$ python -q
>>> import numpy as np
>>> from numpy import linalg as LA
>>> np.set_printoptions(suppress=True, linewidth=100)
>>> rnd = lambda a: np.round(a, 2) + 0
>>> J = np.loadtxt("test14.csv", delimiter=",")
>>> J
array([[  4.,   2.,   2.,  -4.,   3.,   1.,   4.,   5.],
       [  7.,   4.,   3.,  -7.,  -1.,  -1.,   1.,   2.],
       [ 11.,   3.,  -2.,  -2.,   0.,  -3.,   4.,   2.],
       [  8.,   2.,   3.,   2.,   3.,  -1.,   9.,   4.],
       [  3.,   7.,  -1.,   0.,   7.,   4.,  11.,  -1.],
       [  0.,  11.,  -6.,   4.,   3.,   2.,   7.,   1.],
       [ -4.,  14., -10.,   2.,  -2.,   2.,   3.,   5.],
       [  1.,  12., -14.,   7.,   1.,   0.,   1.,   2.],
       [  6.,  16., -12.,   2.,  -3.,   5.,  -2.,  -2.],
       [  1.,  16.,  -7.,  -2.,  -5.,   7.,  -1.,   1.],
       [ -2.,  12., -12.,   0.,  -1.,   4.,  -3.,  -4.],
       [ -6.,   8., -13.,   0.,  -1.,   1.,  -4.,  -2.],
       [-10.,  11., -16.,   1.,   0.,  -1.,   1.,  -7.],
       [-12.,   9., -14.,   2.,  -4.,   4.,   3.,  -8.],
       [-17.,  11., -15.,  -1.,  -5.,   3.,   3.,  -4.],
       [-21.,  11., -20.,   4.,  -6.,   7.,   6.,  -9.],
       [-23.,   8., -17.,  -1.,  -8.,  10.,   1., -14.],
       [-23.,  12., -19.,   4.,  -6.,  10.,  -4., -19.],
       [-27.,   9., -20.,   3.,  -6.,   8.,  -5., -21.],
       [-27.,  12., -25.,   0.,  -4.,   4.,  -5., -21.],
       [-28.,  11., -30.,   1.,   0.,   5.,  -1., -24.],
       [-29.,  13., -33.,   4.,  -5.,   8.,   2., -20.],
       [-33.,  11., -38.,   4.,  -1.,   5.,   6., -20.],
       [-34.,  10., -38.,   6.,  -6.,   1.,   8., -18.],
       [-36.,   8., -40.,   6.,  -6.,  -3.,   8., -16.],
       [-39.,   5., -44.,   2.,  -5.,  -8.,   3., -14.],
       [-39.,   2., -47.,   0.,  -8.,  -3.,   0., -13.],
       [-37.,  -1., -48.,   5.,  -3.,   0.,   5., -15.],
       [-37.,  -3., -48.,   2.,  -6.,  -5.,   5., -18.],
       [-39.,  -6., -45.,   5.,  -7.,  -6.,   8., -17.],
       [-38.,  -7., -48.,   7.,  -7.,  -2.,  11., -22.],
       [-33., -10., -53.,  12., -10.,  -6.,   7., -21.],
       [-33., -15., -55.,   7.,  -5.,  -6.,  12., -16.],
       [-34., -14., -58.,   8.,  -7., -10.,  17., -11.]])
>>> left, sig, Vt = LA.svd(J, full_matrices=False)
>>> left.shape, sig.shape, Vt.shape
((34, 8), (8,), (8, 8))
>>> rnd(left.T @ J @ Vt.T)
array([[243.98,   0.  ,   0.  ,   0.  ,   0.  ,   0.  ,   0.  ,   0.  ],
       [  0.  ,  64.76,   0.  ,   0.  ,   0.  ,   0.  ,   0.  ,   0.  ],
       [  0.  ,   0.  ,  39.71,   0.  ,   0.  ,   0.  ,   0.  ,   0.  ],
       [  0.  ,   0.  ,   0.  ,  23.11,   0.  ,   0.  ,   0.  ,   0.  ],
       [  0.  ,   0.  ,   0.  ,   0.  ,  20.7 ,   0.  ,   0.  ,   0.  ],
       [  0.  ,   0.  ,   0.  ,   0.  ,   0.  ,  15.79,   0.  ,   0.  ],
       [  0.  ,   0.  ,   0.  ,   0.  ,   0.  ,   0.  ,  13.63,   0.  ],
       [  0.  ,   0.  ,   0.  ,   0.  ,   0.  ,   0.  ,   0.  ,  10.74]])
>>> feats = np.loadtxt("case11.csv", delimiter=",")
>>> feats
array([[0., 0., 0., 0., 0., 0., 1., 1.],
       [0., 0., 0., 0., 0., 0., 3., 2.],
       [0., 0., 0., 0., 0., 0., 2., 2.],
       [0., 0., 0., 0., 0., 0., 1., 2.],
       [0., 0., 0., 0., 0., 0., 1., 1.],
       [0., 0., 0., 0., 0., 0., 3., 3.],
       [1., 3., 2., 1., 1., 3., 0., 0.],
       [1., 2., 2., 2., 1., 3., 0., 0.]])
>>> LA.norm(feats, axis=1).argmax()
np.int64(6)
>>> rnd(LA.norm(feats[3], 1)), rnd(LA.norm(feats[3], np.inf))
(np.float64(3.0), np.float64(2.0))
>>> left, sig, Vt = LA.svd(feats)
>>> vecs = Vt[:(sig > 1e-8).sum()]
>>> rng = np.random.default_rng(298)
>>> x = feats[0] + 5 * feats[5] + rng.integers(2) * np.eye(8)[3]
>>> x
array([ 0.,  0.,  0.,  0.,  0.,  0., 16., 16.])
>>> LA.matrix_rank(np.vstack([feats, x]))
np.int64(4)
>>> rnd(LA.norm(x - vecs.T @ vecs @ x))
np.float64(0.0)
>>> rnd(vecs.T @ vecs)
array([[ 0.04,  0.09,  0.09,  0.09,  0.04,  0.13,  0.  ,  0.  ],
       [ 0.09,  0.67,  0.17, -0.33,  0.09,  0.26,  0.  ,  0.  ],
       [ 0.09,  0.17,  0.17,  0.17,  0.09,  0.26,  0.  ,  0.  ],
       [ 0.09, -0.33,  0.17,  0.67,  0.09,  0.26,  0.  ,  0.  ],
       [ 0.04,  0.09,  0.09,  0.09,  0.04,  0.13,  0.  ,  0.  ],
       [ 0.13,  0.26,  0.26,  0.26,  0.13,  0.39,  0.  ,  0.  ],
       [ 0.  ,  0.  ,  0.  ,  0.  ,  0.  ,  0.  ,  1.  ,  0.  ],
       [ 0.  ,  0.  ,  0.  ,  0.  ,  0.  ,  0.  ,  0.  ,  1.  ]])
>>> f, r1 = feats[0], feats[5]
>>> f @ f
np.float64(2.0)
>>> f @ r1
np.float64(6.0)
>>> p = (f @ r1) / (f @ f) * f
>>> p
array([0., 0., 0., 0., 0., 0., 3., 3.])
>>> (r1 - p) @ f
np.float64(0.0)
>>> evals, vecs = LA.eigh(feats)
>>> x = np.array([2, -3, 3, -2, 1, -1, 1, 3])
>>> rnd(LA.eigvalsh(feats[1:, 1:]))
array([-6.71, -0.99,  0.  ,  0.  ,  0.  ,  0.99,  6.71])
>>> np.abs(feats).sum(axis=1).max(), rnd(np.abs(evals).max())
(np.float64(11.0), np.float64(6.86))
>>> rnd(x @ feats @ x / (x @ x)), rnd(evals[0]), rnd(evals[-1])
(np.float64(-0.89), np.float64(-6.86), np.float64(6.86))
>>> cent = np.array([[-0.9, 1.0, -1.0, -0.8, 0.7, -0.4, 0.9, 0.6],
...     [1.6, -0.9, 0.9, -0.8, 1.9, 0.7, -0.5, 0.4],
...     [0.4, -0.6, -2.0, 0.3, -0.2, -0.3, 1.0, 0.0],
...     [-0.5, 2.2, 0.4, 0.0, -2.7, 0.7, 1.7, 0.7]])
>>> A = np.array([[0, 2, 1, 4],
...     [4, 0, 2, 0],
...     [3, 1, 1, 4],
...     [1, 1, 4, 5],
...     [2, 0, 2, 5],
...     [0, 2, 0, 5],
...     [2, 0, 0, 2],
...     [1, 1, 5, 5],
...     [0, 1, 2, 2],
...     [2, 1, 3, 3],
...     [5, 5, 1, 4],
...     [4, 5, 3, 5],
...     [5, 4, 1, 5],
...     [0, 5, 3, 4],
...     [4, 5, 1, 1],
...     [1, 1, 1, 0],
...     [1, 1, 1, 0],
...     [3, 3, 3, 5],
...     [5, 0, 5, 3],
...     [1, 4, 0, 5],
...     [2, 2, 5, 1]]) @ cent + 0.05 * rng.normal(size=(21, 8))
>>> rnd(A)
array([[  1.71,   6.46,   1.36,  -1.27,  -7.23,   3.93,   6.78,   3.56],
       [ -2.78,   2.9 ,  -8.07,  -2.62,   2.39,  -2.15,   5.54,   2.36],
       [ -2.81,  10.34,  -2.51,  -2.91,  -7.04,   2.05,   9.98,   4.93],
       [ -0.28,   8.61,  -6.14,  -0.38, -11.64,   2.52,  13.  ,   4.58],
       [ -3.59,  11.79,  -3.96,  -0.95, -12.39,   2.07,  12.28,   4.68],
       [  0.69,   9.33,   3.86,  -1.62,  -9.7 ,   4.86,   7.53,   4.29],
       [ -2.76,   6.48,  -1.25,  -1.66,  -4.01,   0.61,   5.15,   2.71],
       [  0.13,   8.04,  -8.11,  -0.14, -11.88,   2.25,  13.98,   4.53],
       [  1.44,   2.25,  -2.35,  -0.26,  -3.92,   1.6 ,   4.88,   1.86],
       [ -0.57,   5.87,  -5.95,  -1.51,  -5.41,   1.  ,   9.46,   3.7 ],
       [  1.86,   8.68,  -0.92,  -7.67,   2.02,   4.08,   9.78,   7.75],
       [  3.05,   8.67,  -3.46,  -6.28,  -1.86,   4.42,  12.61,   7.91],
       [ -0.23,  11.76,  -1.4 ,  -6.91,  -2.6 ,   3.96,  12.06,   8.19],
       [  7.16,   2.57,   0.12,  -3.18,  -1.88,   5.44,   7.36,   4.76],
       [  4.32,   1.1 ,  -1.13,  -6.91,   9.5 ,   2.33,   3.8 ,   5.12],
       [  1.09,  -0.42,  -2.15,  -1.31,   2.4 ,  -0.06,   1.47,   1.03],
       [  1.02,  -0.4 ,  -2.06,  -1.33,   2.43,   0.11,   1.46,   1.05],
       [  0.82,   9.48,  -4.33,  -3.89,  -6.33,   3.45,  12.69,   6.47],
       [ -3.89,   8.69, -13.84,  -2.55,  -5.58,  -1.38,  14.65,   5.13],
       [  3.08,   8.39,   4.57,  -4.06,  -5.17,   5.97,   7.43,   5.67],
       [  2.88,  -0.5 ,  -9.81,  -1.75,   1.55,  -0.2 ,   7.4 ,   2.74]])
>>> proj = A @ LA.solve(A.T @ A, A.T)
>>> rnd(np.trace(proj))
np.float64(8.0)
>>> rnd(LA.eigvalsh(proj))
array([0., 0., 0., 0., 0., 0., 0., 0., 0., 0., 0., 0., 0., 1., 1., 1., 1., 1., 1., 1., 1.])
>>> data = np.array([[-2, -1, -1],
...     [-1, -3, -3],
...     [2, 0, 1],
...     [-3, -3, -1],
...     [-1, 1, 0],
...     [3, -2, 1],
...     [-2, -1, 0]])
>>> data[-1] = data[0] + -2 * data[1]
>>> data
array([[-2, -1, -1],
       [-1, -3, -3],
       [ 2,  0,  1],
       [-3, -3, -1],
       [-1,  1,  0],
       [ 3, -2,  1],
       [ 0,  5,  5]])
>>> Q, vecs = LA.qr(data[:, :1])[0], LA.qr(data[:, 1:])[0]
>>> sig = LA.svd(Q.T @ vecs, compute_uv=False)
>>> (sig > 0.9).sum()
np.int64(0)
>>> rnd(np.degrees(np.arccos(sig.clip(0, 1))))
array([61.57])
>>> x = np.array([-2, -1, 2])
>>> y = data @ x
>>> rnd(LA.solve(data.T @ data, data.T @ y))
array([-2., -1.,  2.])
>>> rnd(LA.pinv(data) @ data)
array([[1., 0., 0.],
       [0., 1., 0.],
       [0., 0., 1.]])
>>> y = y + 0.02 * rng.normal(size=7)
>>> rnd(y)
array([ 2.98, -1.01, -2.01,  6.99,  1.  , -1.98,  5.01])
>>> b, *_ = LA.lstsq(data, y)
>>> rnd(LA.norm(y - data @ b))
np.float64(0.02)
>>> rnd(data.T @ (y - data @ b))
array([0., 0., 0.])
>>> rnd(b)
array([-2., -1.,  2.])
>>> x = np.array([3, -1, -3])
>>> y = data @ x
>>> b, lr = np.zeros(3), 1 / LA.norm(data, 2) ** 2
>>> for i in range(40):
...     b -= lr * data.T @ (data @ b - y)
...     if i % 10 == 0: print(i, round(LA.norm(data @ b - y), 2))
... 
0 11.95
10 2.73
20 1.34
30 0.67
>>> rnd(b)
array([ 2.96, -1.09, -2.89])
>>> rnd(LA.cond(data))
np.float64(3.84)
>>> X = np.load("out7.npy")
>>> X
array([[ 2,  3,  4,  5,  6,  7],
       [ 8,  9, 10, 11, 12, 13],
       [14, 15, 16, 17, 18, 19]])
>>> rnd(np.trace(LA.pinv(X) @ X))
np.float64(2.0)
>>> try:
...     LA.inv(X)
... except LA.LinAlgError as e:
...     print(repr(e))
... 
LinAlgError('Last 2 dimensions of the array must be square')
>>> LA.lstsq(X[:-1].T, X[-1])[2]
np.int32(2)
>>> rnd(LA.norm(X[1] - X[2]))
np.float64(14.7)
>>> X[1] @ X[2]
np.int64(1057)
>>> rnd(LA.norm(X, axis=1))
array([11.79, 26.06, 40.63])
>>> rnd(LA.norm(X, 2))
np.float64(49.6)
>>> rnd(LA.norm(X, axis=0))
array([16.25, 17.75, 19.29, 20.86, 22.45, 24.06])
>>> rnd(LA.norm(X, 1)), rnd(LA.norm(X, np.inf))
(np.float64(39.0), np.float64(99.0))
>>> f = np.array([1, -3, -4])
>>> np.polyval(f, X[0])
array([-6, -4,  0,  6, 14, 24])
>>> np.cross(X[0, :3], X[2, :3])
array([-12,  24, -12])
>>> F = np.array([[-0.3, 0.3, -1.1],
...     [0.5, 0.6, -0.7],
...     [1.1, 0.1, 1.9],
...     [0.0, 0.9, -0.8],
...     [-1.8, 0.2, -0.6],
...     [-0.2, 0.4, 0.5],
...     [2.3, -0.1, 1.0],
...     [0.3, 0.3, -0.9],
...     [1.0, 0.5, -1.2]])
>>> F
array([[-0.3,  0.3, -1.1],
       [ 0.5,  0.6, -0.7],
       [ 1.1,  0.1,  1.9],
       [ 0. ,  0.9, -0.8],
       [-1.8,  0.2, -0.6],
       [-0.2,  0.4,  0.5],
       [ 2.3, -0.1,  1. ],
       [ 0.3,  0.3, -0.9],
       [ 1. ,  0.5, -1.2]])
>>> Y = F / LA.norm(F, axis=1, keepdims=True)
>>> gram = Y @ Y.T
>>> rnd(LA.norm(Y, axis=1))
array([1., 1., 1., 1., 1., 1., 1., 1., 1.])
>>> rnd(np.degrees(np.arccos(np.clip(gram[1, 2], -1, 1))))
np.float64(108.2)
>>> (np.abs(gram) > 0.9).astype(int)
array([[1, 0, 1, 0, 0, 0, 0, 0, 0],
       [0, 1, 0, 0, 0, 0, 0, 1, 1],
       [1, 0, 1, 0, 0, 0, 0, 0, 0],
       [0, 0, 0, 1, 0, 0, 0, 0, 0],
       [0, 0, 0, 0, 1, 0, 1, 0, 0],
       [0, 0, 0, 0, 0, 1, 0, 0, 0],
       [0, 0, 0, 0, 1, 0, 1, 0, 0],
       [0, 1, 0, 0, 0, 0, 0, 1, 1],
       [0, 1, 0, 0, 0, 0, 0, 1, 1]])
>>> rnd(gram[1])
array([ 0.65,  1.  , -0.31,  0.87, -0.18, -0.3 ,  0.15,  0.92,  0.95])
>>> cent = np.sign(np.array([[-4, -2, -4, 5], [9, 9, 7, 4], [6, 1, -9, -6], [-8, -7, -4, -1]]))
>>> Y = (np.tril(cent, -1) + np.eye(4)) @ (np.triu(cent, 1) + np.eye(4))
>>> evals = np.array([-8, 0, 0, 7])
>>> M = np.rint(Y * evals @ LA.inv(Y)) + 0
>>> M
array([[  0.,  -8.,  23.,  23.],
       [  0.,  -8.,  30.,  30.],
       [  0.,  -8.,  23.,  23.],
       [  0.,   8., -16., -16.]])
>>> r = LA.matrix_rank(M)
>>> r
np.int64(2)
>>> ns = LA.svd(M)[2][r:].T
>>> LA.matrix_rank(M.T @ M), LA.matrix_rank(M @ M.T)
(np.int64(2), np.int64(2))
>>> np.allclose(M @ ns, 0)
True
>>> [int(LA.matrix_rank(M[:, :j + 1])) for j in range(4)]
[0, 1, 2, 2]
>>> proj = np.triu(np.array([[-1, -1, -3, 0], [-2, -3, 0, 0], [2, 0, -2, -1], [0, 0, -1, 1]]), 1) + np.eye(4)
>>> Y = proj @ M @ LA.inv(proj)
>>> np.trace(Y), np.trace(M)
(np.float64(-1.0), np.float64(-1.0))
>>> LA.matrix_rank(Y)
np.int64(2)
>>> proj @ M - M @ proj
array([[  0.,  32., -99., -76.],
       [  0.,   0.,   0.,  30.],
       [  0.,  -8.,  16.,  39.],
       [  0.,   0.,   0., -16.]])
>>> rnd(np.poly(Y))
array([  1.,   1., -56.,   0.,   0.])
>>> np.argsort(-LA.norm(M, axis=0).round(6), kind="stable")[:3]
array([2, 3, 1])
>>> [round(float(x), 2) for x in LA.svd(M, compute_uv=False)[:3]]
[68.36, 3.28, 0.0]
